% python3 -q
>>> import numpy as np
>>> np.set_printoptions(precision=1, suppress=True, linewidth=200)
>>> rd = lambda a: np.round(a, 1) + 0
>>> E = np.loadtxt("a.csv", delimiter=",")
>>> rd(E)
array([[-0.3,  0.1, -0.3,  1. , -1.6, -1.3,  0.2,  0.8, -2. ],
       [-1.6,  2. ,  0. , -0.9,  0.8,  1.1, -1.1, -1.5,  0.8],
       [ 0.5, -0.4,  0.4, -1. ,  1.5,  1.2,  0. , -0.5,  1.9],
       [-1.6,  1.9, -0.2, -0.4,  0.1,  0.5, -1. , -1.1, -0.1],
       [-1.9,  2.4,  0.1, -1.6,  1.8,  2. , -1.5, -2.3,  2. ],
       [ 0.9, -1.1, -0.1,  0.8, -0.9, -1. ,  0.7,  1.1, -1.1],
       [ 0.9, -1.1, -0.1,  0.8, -0.9, -1. ,  0.7,  1.1, -1.1],
       [ 0.3, -0.3,  0. ,  0.2, -0.3, -0.3,  0.2,  0.3, -0.3],
       [-0.3,  0. , -0.6,  2. , -2.8, -2.4,  0.5,  1.5, -3.6],
       [ 1.4, -1.5,  0.4, -0.4,  0.9,  0.5,  0.6,  0.4,  1.3],
       [ 3.1, -3.5,  0.5,  0.1,  0.7, -0.2,  1.7,  1.6,  1.2]])
>>> Uu, sigma, Vh = np.linalg.svd(E)
>>> V = Vh[:(sigma > 1e-8).sum()]
>>> rng = np.random.default_rng(6533)
>>> x0 = E[3] + 2 * E[4] + rng.integers(2) * np.eye(9)[4]
>>> rd(x0)
array([-5.5,  6.7,  0.1, -3.6,  4.6,  4.5, -4. , -5.6,  4. ])
>>> np.allclose(V.T @ V @ x0, x0)
False
>>> rd(np.diag(V.T @ V))
array([0.3, 0.4, 0. , 0.1, 0.2, 0.2, 0.1, 0.2, 0.4])
>>> rd(V.T @ V)
array([[ 0.3, -0.4,  0.1,  0. ,  0.1,  0. ,  0.2,  0.2,  0.1],
       [-0.4,  0.4, -0.1,  0. ,  0. ,  0.1, -0.2, -0.2, -0.1],
       [ 0.1, -0.1,  0. ,  0. ,  0.1,  0. ,  0. ,  0. ,  0.1],
       [ 0. ,  0. ,  0. ,  0.1, -0.2, -0.1,  0. ,  0.1, -0.2],
       [ 0.1,  0. ,  0.1, -0.2,  0.2,  0.2,  0. , -0.1,  0.3],
       [ 0. ,  0.1,  0. , -0.1,  0.2,  0.2, -0.1, -0.1,  0.2],
       [ 0.2, -0.2,  0. ,  0. ,  0. , -0.1,  0.1,  0.1,  0. ],
       [ 0.2, -0.2,  0. ,  0.1, -0.1, -0.1,  0.1,  0.2, -0.1],
       [ 0.1, -0.1,  0.1, -0.2,  0.3,  0.2,  0. , -0.1,  0.4]])
>>> np.allclose(E[:-1].T @ np.linalg.lstsq(E[:-1].T, E[-1])[0], E[-1])
True
>>> np.linalg.lstsq(E[:-1].T, E[-1])[2]
np.int32(2)
>>> rd(E @ np.linalg.pinv(E) @ E)
array([[-0.3,  0.1, -0.3,  1. , -1.6, -1.3,  0.2,  0.8, -2. ],
       [-1.6,  2. ,  0. , -0.9,  0.8,  1.1, -1.1, -1.5,  0.8],
       [ 0.5, -0.4,  0.4, -0.9,  1.5,  1.2,  0. , -0.5,  1.9],
       [-1.6,  1.9, -0.2, -0.4,  0.1,  0.5, -1. , -1.1, -0.1],
       [-1.9,  2.4,  0.1, -1.6,  1.8,  2. , -1.5, -2.3,  2. ],
       [ 0.9, -1.1, -0.1,  0.8, -0.9, -1. ,  0.7,  1.1, -1.1],
       [ 0.9, -1.1, -0.1,  0.8, -0.9, -1. ,  0.7,  1.1, -1.1],
       [ 0.3, -0.3,  0. ,  0.2, -0.3, -0.3,  0.2,  0.3, -0.3],
       [-0.3,  0. , -0.6,  1.9, -2.8, -2.4,  0.5,  1.5, -3.6],
       [ 1.4, -1.5,  0.4, -0.4,  0.9,  0.5,  0.6,  0.4,  1.3],
       [ 3.1, -3.5,  0.5,  0.1,  0.7, -0.2,  1.7,  1.6,  1.2]])
>>> x0 = np.array([-1, 2, 5, 0, -5, 1, 3, -4, 4])
>>> rd(E @ np.ones(9))
array([-3.3, -0.5,  3.5, -1.8,  1.1, -0.7, -0.7, -0.2, -5.9,  3.6,  5.2])
>>> (E @ x0).argmax()
np.int64(4)
>>> x0 @ E
Traceback (most recent call last):
  File "<python-input-19>", line 1, in <module>
    x0 @ E
    ~~~^~~
ValueError: matmul: Input operand 1 has a mismatch in its core dimension 0, with gufunc signature (n?,k),(k,m?)->(n?,m?) (size 11 is different from 9)
>>> np.linalg.norm(E @ x0) <= np.linalg.norm(E, 2) * np.linalg.norm(x0) + 1e-9
np.True_
>>> rd(E @ np.eye(9)[2])
array([-0.3,  0. ,  0.4, -0.2,  0.1, -0.1, -0.1,  0. , -0.6,  0.4,  0.5])
>>> rd((E * x0).sum(axis=1))
array([-5.1,  8.5,  3.9,  5.7, 13.2, -6.4, -6.4, -1.9, -9.9, -1.2, -7.7])
>>> data = np.loadtxt("test19.csv", delimiter=",")
>>> rd(data)
array([[-0.2,  0. ,  0.3, -0.5, -0.1, -0.3, -0.1,  0.5,  0.3, -0.1, -0.3,  0.3],
       [-0.1, -0.4,  0. ,  0.2, -0.6,  0. ,  0.1,  0.1,  0.3,  0.2, -0.3, -0.4],
       [-0.2,  0.2, -0.2, -0.3, -0.7,  0.2,  0. , -0.1, -0.1, -0.1,  0.5,  0.2],
       [ 0. , -0.5,  0. ,  0. ,  0. , -0.1, -0.4, -0.4,  0.4,  0.2,  0.1,  0.5],
       [ 0. , -0.5,  0.3,  0. , -0.1,  0.5, -0.2,  0.3, -0.5, -0.1,  0. ,  0.2],
       [-0.1, -0.1, -0.3, -0.2,  0. , -0.4, -0.4,  0.1, -0.5,  0.4,  0. , -0.2],
       [-0.5, -0.1,  0.1, -0.4,  0.2,  0.2, -0.2, -0.5,  0. , -0.4, -0.2, -0.4],
       [ 0.3,  0.2, -0.2, -0.3, -0.1,  0.3,  0.1, -0.3, -0.1,  0.3, -0.6,  0.3],
       [ 0.1, -0.2, -0.6, -0.3,  0.2,  0.4,  0. ,  0.4,  0.3,  0. ,  0.1, -0.2],
       [ 0.3,  0.2, -0.1,  0.3, -0.2,  0.1, -0.7,  0.1,  0.1, -0.4, -0.2, -0.1],
       [-0.7,  0.3, -0.1,  0.4,  0.1,  0.2, -0.1,  0.2,  0.1,  0.4, -0.1,  0.1],
       [-0.3, -0.2, -0.5,  0.3,  0. , -0.2,  0.3,  0. , -0.2, -0.5, -0.3,  0.3]])
>>> z = rng.permutation(12)
>>> z
array([ 6,  7, 10,  9, 11,  5,  2,  0,  1,  3,  8,  4])
>>> Y = data[z][:, z]
>>> np.allclose(Y, data)
False
>>> rd(np.diag(Y))
array([-0.2, -0.3, -0.1, -0.4,  0.3, -0.4, -0.2, -0.2, -0.4,  0. ,  0.3, -0.1])
>>> rd(np.sort(np.abs(np.linalg.eigvals(Y))))
array([1., 1., 1., 1., 1., 1., 1., 1., 1., 1., 1., 1.])
